% python3 -q
>>> import numpy as np
>>> from numpy import linalg as LA
>>> np.set_printoptions(suppress=True, linewidth=140)
>>> rd = lambda a: np.round(a, 4) + 0
>>> W0 = np.load("block6.npy")
>>> W0
array([[ 5,  2,  0,  2],
       [-2,  7,  0, -1],
       [ 0, -1,  8,  0],
       [ 2,  2,  2, 17]])
>>> O = W0.astype(float).copy()
>>> for j in range(4):
...     O[:, j] -= O[:, :j] @ (O[:, :j].T @ O[:, j])
...     O[:, j] /= LA.norm(O[:, j])
... 
>>> rd(O.T @ O)
array([[1., 0., 0., 0.],
       [0., 1., 0., 0.],
       [0., 0., 1., 0.],
       [0., 0., 0., 1.]])
>>> print(rd(O.T @ W0))
[[ 5.7446  0.      0.6963  8.0076]
 [ 0.      7.6158 -0.5252  4.0705]
 [ 0.      0.      8.2     3.7271]
 [ 0.      0.      0.     14.1216]]
>>> rng = np.random.default_rng(48)
>>> Y = W0 + rng.integers(-2, 3, (4, 1)) @ rng.integers(-2, 3, (1, 4))
>>> Y
array([[ 3,  2,  4,  0],
       [-3,  7,  2, -2],
       [ 0, -1,  8,  0],
       [ 2,  2,  2, 17]])
>>> np.abs(Y - W0).sum(axis=1)
array([8, 4, 0, 0])
>>> LA.matrix_rank(Y - W0, tol=1e-8)
np.int64(1)
>>> blk = np.stack([W0, 5 * W0, W0[::-1]])
>>> blk.sum(axis=0)
array([[ 32,  14,   2,  29],
       [-12,  41,   8,  -6],
       [ -2,   1,  48,  -1],
       [ 17,  14,  12, 104]])
>>> LA.matrix_rank(blk.reshape(3, -1))
np.int64(2)
>>> blk.shape
(3, 4, 4)
>>> LA.matrix_rank(blk)
array([4, 4, 4])
>>> A = np.load("m.npy")
>>> rd(A)
array([[ 0.9844, -0.1094,  0.0781, -0.0781, -0.0469, -0.0156, -0.0469,  0.0469],
       [-0.1094,  0.2344,  0.5469, -0.5469, -0.3281, -0.1094, -0.3281,  0.3281],
       [ 0.0781,  0.5469,  0.6094,  0.3906,  0.2344,  0.0781,  0.2344, -0.2344],
       [-0.0781, -0.5469,  0.3906,  0.6094, -0.2344, -0.0781, -0.2344,  0.2344],
       [-0.0469, -0.3281,  0.2344, -0.2344,  0.8594, -0.0469, -0.1406,  0.1406],
       [-0.0156, -0.1094,  0.0781, -0.0781, -0.0469,  0.9844, -0.0469,  0.0469],
       [-0.0469, -0.3281,  0.2344, -0.2344, -0.1406, -0.0469,  0.8594,  0.1406],
       [ 0.0469,  0.3281, -0.2344,  0.2344,  0.1406,  0.0469,  0.1406,  0.8594]])
>>> lab = rng.permutation(8)
>>> Y = A[:, lab] * rng.choice([-1, 1], 8)
>>> rd(Y)
array([[-0.0469, -0.0781, -0.1094, -0.0156, -0.0781, -0.0469, -0.0469, -0.9844],
       [-0.3281, -0.5469,  0.2344, -0.1094, -0.5469, -0.3281, -0.3281,  0.1094],
       [ 0.2344,  0.3906,  0.5469,  0.0781, -0.6094,  0.2344,  0.2344, -0.0781],
       [-0.2344,  0.6094, -0.5469, -0.0781, -0.3906, -0.2344, -0.2344,  0.0781],
       [-0.1406, -0.2344, -0.3281, -0.0469, -0.2344,  0.8594, -0.1406,  0.0469],
       [-0.0469, -0.0781, -0.1094,  0.9844, -0.0781, -0.0469, -0.0469,  0.0156],
       [ 0.8594, -0.2344, -0.3281, -0.0469, -0.2344, -0.1406, -0.1406,  0.0469],
       [ 0.1406,  0.2344,  0.3281,  0.0469,  0.2344,  0.1406, -0.8594, -0.0469]])
>>> Uu, _, Vt = LA.svd(A.T @ Y)
>>> rd(LA.lstsq(A, Y)[0])
array([[ 0.,  0.,  0.,  0.,  0.,  0.,  0., -1.],
       [ 0.,  0.,  1.,  0.,  0.,  0.,  0.,  0.],
       [ 0.,  0.,  0.,  0., -1.,  0.,  0.,  0.],
       [ 0.,  1.,  0.,  0.,  0.,  0.,  0.,  0.],
       [ 0.,  0.,  0.,  0.,  0.,  1.,  0.,  0.],
       [ 0.,  0.,  0.,  1.,  0.,  0.,  0.,  0.],
       [ 1.,  0.,  0.,  0.,  0.,  0.,  0.,  0.],
       [ 0.,  0.,  0.,  0.,  0.,  0., -1.,  0.]])
>>> Uu @ Vt
array([[ 0.,  0.,  0.,  0.,  0.,  0.,  0., -1.],
       [ 0.,  0.,  1.,  0.,  0.,  0.,  0.,  0.],
       [ 0.,  0.,  0.,  0., -1.,  0.,  0.,  0.],
       [ 0.,  1.,  0.,  0.,  0.,  0.,  0.,  0.],
       [ 0.,  0.,  0.,  0.,  0.,  1.,  0.,  0.],
       [ 0.,  0.,  0.,  1.,  0.,  0.,  0.,  0.],
       [ 1.,  0.,  0.,  0.,  0.,  0.,  0.,  0.],
       [ 0.,  0.,  0.,  0.,  0.,  0., -1.,  0.]])
>>> lab
array([6, 3, 1, 5, 2, 4, 7, 0])
